$ ipython --no-banner

In [1]: import numpy as np

In [2]: np.set_printoptions(precision=2, suppress=True, linewidth=160, floatmode="fixed")

In [3]: K = np.loadtxt("out12.csv", delimiter=",")

In [4]: print(K)
[[ 2.60 -0.45 -2.83  3.63]
 [-0.70  0.44  0.85  0.81]
 [ 1.44 -0.14 -1.75  3.54]
 [-3.75 -0.18  0.86 -1.84]
 [ 1.53  0.32 -0.04 -0.31]
 [ 1.81 -0.39  2.38 -3.22]
 [-0.29 -0.35  2.51 -0.02]
 [-2.39 -0.27  4.47 -6.20]
 [-0.74 -0.26 -2.40  3.30]
 [ 2.98  0.05 -0.52  0.13]
 [ 0.10  0.85 -0.29 -0.49]
 [ 0.66 -0.41 -0.85  1.84]
 [ 0.79 -0.35  2.43 -1.45]
 [ 2.16  0.28 -0.78  1.43]]

In [5]: th = np.radians(61)

In [6]: r_ = np.eye(4)

In [7]: r_[0, 0] = r_[2, 2] = np.cos(th)

In [8]: r_[0, 2], r_[2, 0] = -np.sin(th), np.sin(th)

In [9]: print(r_)
[[ 0.48  0.00 -0.87  0.00]
 [ 0.00  1.00  0.00  0.00]
 [ 0.87  0.00  0.48  0.00]
 [ 0.00  0.00  0.00  1.00]]

In [10]: M2 = K @ r_.T

In [11]: print(np.abs(M2 - K).max(axis=0))
[3.01 0.00 4.39 0.00]

In [12]: cen = (K - K.mean(axis=0)) / K.std(axis=0)

In [13]: print(cen.std(axis=0))
[1.00 1.00 1.00 1.00]

In [14]: b = np.linalg.lstsq(np.delete(cen, 3, axis=1), cen[:, 3])[0]

In [15]: print(np.abs(b).argmax())
2

In [16]: print(round(float(1 - np.var(cen[:, 3] - np.delete(cen, 3, axis=1) @ b)), 2))
0.83

In [17]: z = K[:, 0] > np.median(K[:, 0])

In [18]: u = K[z].mean(axis=0) - K[~z].mean(axis=0)

In [19]: print(z.astype(int))
[1 0 1 0 1 1 0 0 0 1 0 0 1 1]

In [20]: print(((K - K.mean(axis=0)) @ u > 0).astype(int))
[1 0 1 0 1 0 0 0 1 1 0 1 0 1]

In [21]: W0 = np.loadtxt("data.csv", delimiter=",")

In [22]: print(W0)
[[1.00 0.00 0.00 0.00]
 [0.00 1.00 0.00 0.00]
 [0.00 0.00 0.50 0.50]
 [0.50 0.00 0.00 0.50]]

In [23]: rng = np.random.default_rng(9030)

In [24]: z = rng.permutation(4)

In [25]: print(z)
[0 2 1 3]

In [26]: M2 = W0[z][:, z]

In [27]: print(np.allclose(M2, W0))
False

In [28]: print(round(np.linalg.det(M2), 2), round(float(np.linalg.det(W0[z])), 2))
0.25 -0.25
